$ python -q
>>> import numpy as np
>>> np.set_printoptions(suppress=True, linewidth=200)
>>> u = np.array([5, -4, 1]) + 0.5
>>> X = np.eye(3) - 2 * np.outer(u, u) / (u @ u)
>>> X.round(2)
array([[-0.35,  0.86, -0.37],
       [ 0.86,  0.45,  0.23],
       [-0.37,  0.23,  0.9 ]])
>>> W = np.array([[0, 2], [2, 4], [1, 1]])
>>> c = np.array([-1, -2])
>>> act = np.maximum(X @ W + c, 0)
>>> np.linalg.matrix_rank(act)
np.int64(2)
>>> W2 = np.array([[6, 0], [0, 9]])
>>> (act @ W2).round(6).argmax(axis=1)
array([1, 1, 0])
>>> W @ W2
array([[ 0, 18],
       [12, 36],
       [ 6,  9]])
>>> F = np.loadtxt("data.csv", delimiter=",")
>>> F
array([[ 0.3,  2.5],
       [-0.2, -0.5],
       [-0.2,  1.2]])
>>> O = F.astype(float).copy()
>>> for j in range(2):
...     O[:, j] -= O[:, :j] @ (O[:, :j].T @ O[:, j])
...     O[:, j] /= np.linalg.norm(O[:, j])
... 
>>> np.round(O.T @ F, 2) + 0
array([[0.41, 1.48],
       [0.  , 2.4 ]])
>>> O.round(2)
array([[ 0.73,  0.59],
       [-0.49,  0.09],
       [-0.49,  0.8 ]])
>>> def softmax(z):
...     e = np.exp(z - z.max(axis=-1, keepdims=True))
...     return e / e.sum(axis=-1, keepdims=True)
... 
>>> np.round(softmax(O[1]), 2)
array([0.36, 0.64])
>>> np.round(softmax(O[1] + 3), 2)
array([0.36, 0.64])
>>> S = O @ O.T / np.sqrt(2)
>>> np.round(softmax(S)[1] @ O, 2)
array([-0.18,  0.49])
>>> np.round(softmax(S + np.triu(np.full(S.shape, -np.inf), 1)), 2)
array([[1.  , 0.  , 0.  ],
       [0.41, 0.59, 0.  ],
       [0.26, 0.3 , 0.44]])
>>> Y = F / np.linalg.norm(F, axis=1, keepdims=True)
>>> C2 = Y @ Y.T
>>> C2[0].round(2)
array([ 1.  , -0.97,  0.96])
>>> O, evecs = np.linalg.qr(F[:, :1])[0], np.linalg.qr(F[:, 1:])[0]
>>> sv = np.linalg.svd(O.T @ evecs, compute_uv=False)
>>> (sv > 0.9).sum()
np.int64(0)
>>> round(float(np.linalg.norm(O @ O.T - evecs @ evecs.T, 2)), 2)
0.85
>>> x = np.array([2, 2])
>>> target = F @ x
>>> target
array([ 5.6, -1.4,  2. ])
>>> np.round(np.linalg.pinv(F) @ F, 2) + 0
array([[1., 0.],
       [0., 1.]])
>>> np.round(np.linalg.lstsq(F, target)[0], 2)
array([2., 2.])
>>> rng = np.random.default_rng(914720)
>>> target = target + 0.3 * rng.normal(size=3)
>>> target.round(2)
array([ 5.15, -1.67,  1.73])
>>> c, *_ = np.linalg.lstsq(F, target)
>>> c.round(2)
array([2.61, 1.79])
>>> np.round(F.T @ (target - F @ c), 2) + 0
array([0., 0.])
>>> round(float(np.linalg.norm(target - F @ c)), 2)
0.3
